In [1]: import numpy as np

In [2]: np.set_printoptions(precision=4, suppress=True, linewidth=120, floatmode="fixed")

In [3]: K = 0.7 ** np.abs(np.subtract.outer(np.arange(3), np.arange(3)))

In [4]: K
Out[4]: 
array([[1.0000, 0.7000, 0.4900],
       [0.7000, 1.0000, 0.7000],
       [0.4900, 0.7000, 1.0000]])

In [5]: vals, V = np.linalg.eig(K)

In [6]: vals
Out[6]: array([2.2648, 0.5100, 0.2252])

In [7]: np.sort(np.linalg.eigvals(K @ K))
Out[7]: array([0.0507, 0.2601, 5.1294])

In [8]: np.sort(np.linalg.eigvals(np.linalg.inv(K)))
Out[8]: array([0.4415, 1.9608, 4.4408])

In [9]: np.linalg.norm(K, axis=1)
Out[9]: array([1.3153, 1.4071, 1.3153])

In [10]: print(round(float(K[2] @ K[0]), 4))
1.47

In [11]: print(round(np.linalg.norm(K, 2), 4))
2.2648

In [12]: round(np.linalg.norm(K[2], 1), 4), round(np.linalg.norm(K[2], np.inf), 4)
Out[12]: (np.float64(2.19), np.float64(1.0))

In [13]: np.round(np.linalg.norm(K) ** 2 / np.linalg.norm(K, 2) ** 2, 4)
Out[13]: np.float64(1.0606)

In [14]: print(np.linalg.norm(K, axis=0))
[1.3153 1.4071 1.3153]

In [15]: print(round(np.linalg.norm(K, 1), 4), round(float(np.linalg.norm(K, np.inf)), 4))
2.4 2.4

In [16]: P = np.triu(np.array([[1, 2, 0], [0, 0, 2], [1, 0, 1]]), 1) + np.eye(3)

In [17]: other = P @ K @ np.linalg.inv(P)

In [18]: print(np.linalg.matrix_rank(other))
3

In [19]: np.trace(other), np.trace(K)
Out[19]: (np.float64(3.0), np.float64(3.0))

In [20]: rng = np.random.default_rng(2)

In [21]: lab = rng.permutation(3)

In [22]: other = K[:, lab] * rng.choice([-1, 1], 3)

In [23]: other
Out[23]: 
array([[-0.4900, -1.0000, -0.7000],
       [-0.7000, -0.7000, -1.0000],
       [-1.0000, -0.4900, -0.7000]])

In [24]: U, _, Vt = np.linalg.svd(K.T @ other)

In [25]: print(np.round(U @ Vt, 4) + 0)
[[ 0.0000 -1.0000  0.0000]
 [ 0.0000  0.0000 -1.0000]
 [-1.0000  0.0000  0.0000]]

In [26]: lab
Out[26]: array([2, 0, 1])
